>>> import numpy as np
>>> from numpy import linalg as LA
>>> np.set_printoptions(suppress=True, linewidth=120)
>>> m1 = np.loadtxt("m.csv", delimiter=",")
>>> print(m1)
[[ 1.  1.  1.  1.  1.  1.  1.  1.]
 [ 1.  1.  1.  1. -1. -1. -1. -1.]
 [ 1. -1. -1.  1.  1. -1. -1.  1.]
 [ 1. -1.  1. -1.  1. -1.  1. -1.]
 [ 1.  1. -1. -1.  1.  1. -1. -1.]
 [ 1. -1. -1.  1. -1.  1.  1. -1.]]
>>> gram = m1.T @ m1
>>> print((m1 @ m1.T).shape)
(6, 6)
>>> print(np.trace(gram), (m1 ** 2).sum())
48.0 48.0
>>> print(np.round(LA.eigvalsh(gram)[::-1], 3) + 0)
[8. 8. 8. 8. 8. 8. 0. 0.]
>>> print(np.allclose(gram, gram.T))
True
>>> blk = np.stack([m1, 3 * m1, m1[::-1]])
>>> print(np.round(LA.norm(blk, axis=(1, 2)), 3))
[ 6.928 20.785  6.928]
>>> print(LA.matrix_rank(blk.reshape(3, -1)))
2
>>> print(blk.sum(axis=0))
[[ 5.  3.  3.  5.  3.  5.  5.  3.]
 [ 5.  5.  3.  3. -3. -3. -5. -5.]
 [ 5. -5. -3.  3.  5. -5. -3.  3.]
 [ 5. -5.  3. -3.  5. -5.  3. -3.]
 [ 5.  5. -3. -3.  3.  3. -5. -5.]
 [ 5. -3. -3.  5. -3.  5.  5. -3.]]
>>> print(blk.shape)
(3, 6, 8)
>>> print((blk @ m1.T).shape)
(3, 6, 6)
>>> other = m1 / LA.norm(m1, axis=1, keepdims=True)
>>> gram = other @ other.T
>>> print((gram - 2 * np.eye(6)).round(6).argmax(axis=1))
[1 0 0 0 0 0]
>>> print(np.argwhere(np.triu(np.abs(gram) > 0.95, 1)))
[]
>>> print(gram.round(3) + 0)
[[1. 0. 0. 0. 0. 0.]
 [0. 1. 0. 0. 0. 0.]
 [0. 0. 1. 0. 0. 0.]
 [0. 0. 0. 1. 0. 0.]
 [0. 0. 0. 0. 1. 0.]
 [0. 0. 0. 0. 0. 1.]]
>>> print((np.abs(gram) > 0.9).astype(int))
[[1 0 0 0 0 0]
 [0 1 0 0 0 0]
 [0 0 1 0 0 0]
 [0 0 0 1 0 0]
 [0 0 0 0 1 0]
 [0 0 0 0 0 1]]
>>> print(np.round(LA.norm(other, axis=1), 3))
[1. 1. 1. 1. 1. 1.]
>>> print(gram[3].round(3) + 0)
[0. 0. 0. 1. 0. 0.]
>>> other = m1[0, 0] * m1[1:] - np.outer(m1[1:, 0], m1[0])
>>> print(other)
[[ 0.  0.  0.  0. -2. -2. -2. -2.]
 [ 0. -2. -2.  0.  0. -2. -2.  0.]
 [ 0. -2.  0. -2.  0. -2.  0. -2.]
 [ 0.  0. -2. -2.  0.  0. -2. -2.]
 [ 0. -2. -2.  0. -2.  0.  0. -2.]]
>>> print(np.flatnonzero(~other.round(6).any(axis=1)))
[]
>>> A = np.loadtxt("data.csv", delimiter=",")
>>> print(A)
[[2. 1. 0. 0. 0. 0.]
 [0. 2. 1. 0. 0. 0.]
 [0. 0. 2. 1. 0. 0.]
 [0. 0. 0. 2. 1. 0.]
 [0. 0. 0. 0. 2. 1.]
 [0. 0. 0. 0. 0. 2.]]
>>> print(np.prod(np.diag(A)), round(float(LA.det(A)), 3))
64.0 64.0
>>> print(np.round(np.sort(LA.eigvals(A)), 3))
[2. 2. 2. 2. 2. 2.]
>>> print(A @ A)
[[4. 4. 1. 0. 0. 0.]
 [0. 4. 4. 1. 0. 0.]
 [0. 0. 4. 4. 1. 0.]
 [0. 0. 0. 4. 4. 1.]
 [0. 0. 0. 0. 4. 4.]
 [0. 0. 0. 0. 0. 4.]]
>>> vec = np.array([-9, 2, -3, -3, -9, -9])
>>> a = np.maximum(A @ vec, 0)
>>> print(A * (a > 1e-9)[:, None])
[[0. 0. 0. 0. 0. 0.]
 [0. 2. 1. 0. 0. 0.]
 [0. 0. 0. 0. 0. 0.]
 [0. 0. 0. 0. 0. 0.]
 [0. 0. 0. 0. 0. 0.]
 [0. 0. 0. 0. 0. 0.]]
>>> print(np.flatnonzero(a > 1e-9))
[1]
>>> X = np.loadtxt("block1.csv", delimiter=",")
>>> print(X)
[[ 3. -1. -2.  3. -1.  2.  2.  0. -1.  1. -1. -1.  1.]
 [-2.  1. -1. -3. -2.  0.  3. -1.  2. -2.  1.  3.  1.]
 [-1. -2. -3.  0. -3.  1.  2. -3. -1.  2. -2. -1. -1.]
 [ 2. -1.  3. -2. -2. -1.  3. -3. -3.  0.  3. -2. -2.]
 [ 3.  3.  0. -3. -2. -1.  3.  1.  2. -1.  0.  0. -3.]
 [ 0. -3. -1. -2.  0.  2.  1.  0.  1.  0.  2. -3. -2.]
 [ 3.  1.  1.  2. -2. -2.  2. -2.  3. -3.  3.  2.  0.]
 [ 0.  2.  0.  0. -1. -2.  1.  2. -3.  0. -1. -2.  2.]
 [ 2. -1. -1.  2.  1. -1.  2.  2. -1.  2. -1.  0. -1.]
 [-3.  2. -5. -6. -7.  2. 11. -3.  5. -5.  2.  8.  4.]]
>>> print(np.round(X @ LA.pinv(X) @ X, 3) + 0)
[[ 3. -1. -2.  3. -1.  2.  2.  0. -1.  1. -1. -1.  1.]
 [-2.  1. -1. -3. -2.  0.  3. -1.  2. -2.  1.  3.  1.]
 [-1. -2. -3.  0. -3.  1.  2. -3. -1.  2. -2. -1. -1.]
 [ 2. -1.  3. -2. -2. -1.  3. -3. -3.  0.  3. -2. -2.]
 [ 3.  3.  0. -3. -2. -1.  3.  1.  2. -1.  0.  0. -3.]
 [ 0. -3. -1. -2.  0.  2.  1.  0.  1.  0.  2. -3. -2.]
 [ 3.  1.  1.  2. -2. -2.  2. -2.  3. -3.  3.  2.  0.]
 [ 0.  2.  0.  0. -1. -2.  1.  2. -3.  0. -1. -2.  2.]
 [ 2. -1. -1.  2.  1. -1.  2.  2. -1.  2. -1.  0. -1.]
 [-3.  2. -5. -6. -7.  2. 11. -3.  5. -5.  2.  8.  4.]]
>>> print(LA.lstsq(X[:-1].T, X[-1])[2])
9
